% ipython --no-banner

In [1]: import numpy as np

In [2]: np.set_printoptions(precision=2, suppress=True, linewidth=160, floatmode="fixed")

In [3]: def tidy(a):
   ...:     return np.round(a, 2) + 0
   ...: 

In [4]: arr = np.load("case15.npy")

In [5]: arr
Out[5]: 
array([[ 0.08,  0.87,  0.95,  1.05,  2.02,  2.08],
       [ 0.09,  1.01,  1.04,  1.00,  1.98,  2.00],
       [-0.23,  0.95,  1.00,  0.94,  2.01,  1.84],
       [-0.05,  0.85,  1.01,  1.02,  1.81,  2.03],
       [ 0.02,  0.93,  0.95,  1.11,  1.94,  1.91],
       [-0.06,  1.00,  1.07,  1.03,  2.06,  1.99],
       [-0.05,  1.19,  1.09,  0.82,  2.17,  2.04],
       [ 0.06,  0.81,  0.89,  0.84,  1.97,  2.07],
       [ 0.10,  1.01,  1.11,  1.10,  2.04,  2.16],
       [-0.04,  1.00,  0.96,  1.01,  1.81,  2.04],
       [ 0.10,  1.08,  1.00,  0.99,  1.98,  2.01],
       [-0.01,  0.00,  2.08,  1.07,  0.25, -0.16],
       [ 0.06, -0.06,  2.10,  1.11,  0.15,  0.04],
       [-0.07, -0.08,  2.11,  0.88, -0.14,  0.02],
       [ 0.05,  0.00,  1.82,  0.98,  0.04,  0.06],
       [-0.08,  0.14,  1.80,  1.17, -0.14, -0.19],
       [ 0.06,  0.32,  1.93,  1.00, -0.18,  0.12],
       [-0.09, -0.14,  2.05,  1.23,  0.04, -0.09],
       [-0.01, -0.03,  1.86,  0.83, -0.10, -0.03],
       [-0.05,  0.05,  1.99,  1.15, -0.07, -0.06],
       [ 0.14, -0.06,  2.08,  1.03,  0.17, -0.16],
       [ 0.02, -0.05,  1.84,  1.03,  0.03, -0.14],
       [ 1.04,  1.92,  0.85,  1.24,  2.02,  2.14],
       [ 0.84,  2.01,  0.94,  0.82,  1.98,  1.97],
       [ 1.05,  1.99,  0.92,  0.90,  2.11,  1.92],
       [ 0.88,  2.08,  1.00,  1.00,  1.93,  1.97],
       [ 1.08,  2.05,  1.21,  0.98,  2.04,  1.97],
       [ 0.92,  2.07,  0.95,  1.06,  2.08,  2.02],
       [ 0.95,  1.98,  0.91,  1.13,  2.09,  2.13],
       [ 1.08,  2.00,  0.91,  0.93,  1.85,  2.20],
       [ 1.08,  1.99,  0.83,  1.05,  1.84,  2.11],
       [ 0.87,  1.91,  0.99,  1.07,  2.01,  1.94],
       [ 1.07,  1.97,  1.23,  0.92,  2.09,  2.08]])

In [6]: x = np.array([1, 1, -2, -1, 3, 0])

In [7]: y = arr @ x

In [8]: b, lr = np.zeros(6), 1 / np.linalg.norm(arr, 2) ** 2

In [9]: for i in range(150):
   ...:     b -= lr * arr.T @ (arr @ b - y)
   ...:     if i % 50 == 0: print(i, round(np.linalg.norm(arr @ b - y), 2))
   ...: 
0 17.57
50 1.38
100 1.27

In [10]: tidy(b)
Out[10]: array([ 0.70,  1.26, -2.04, -0.86,  1.65,  1.15])
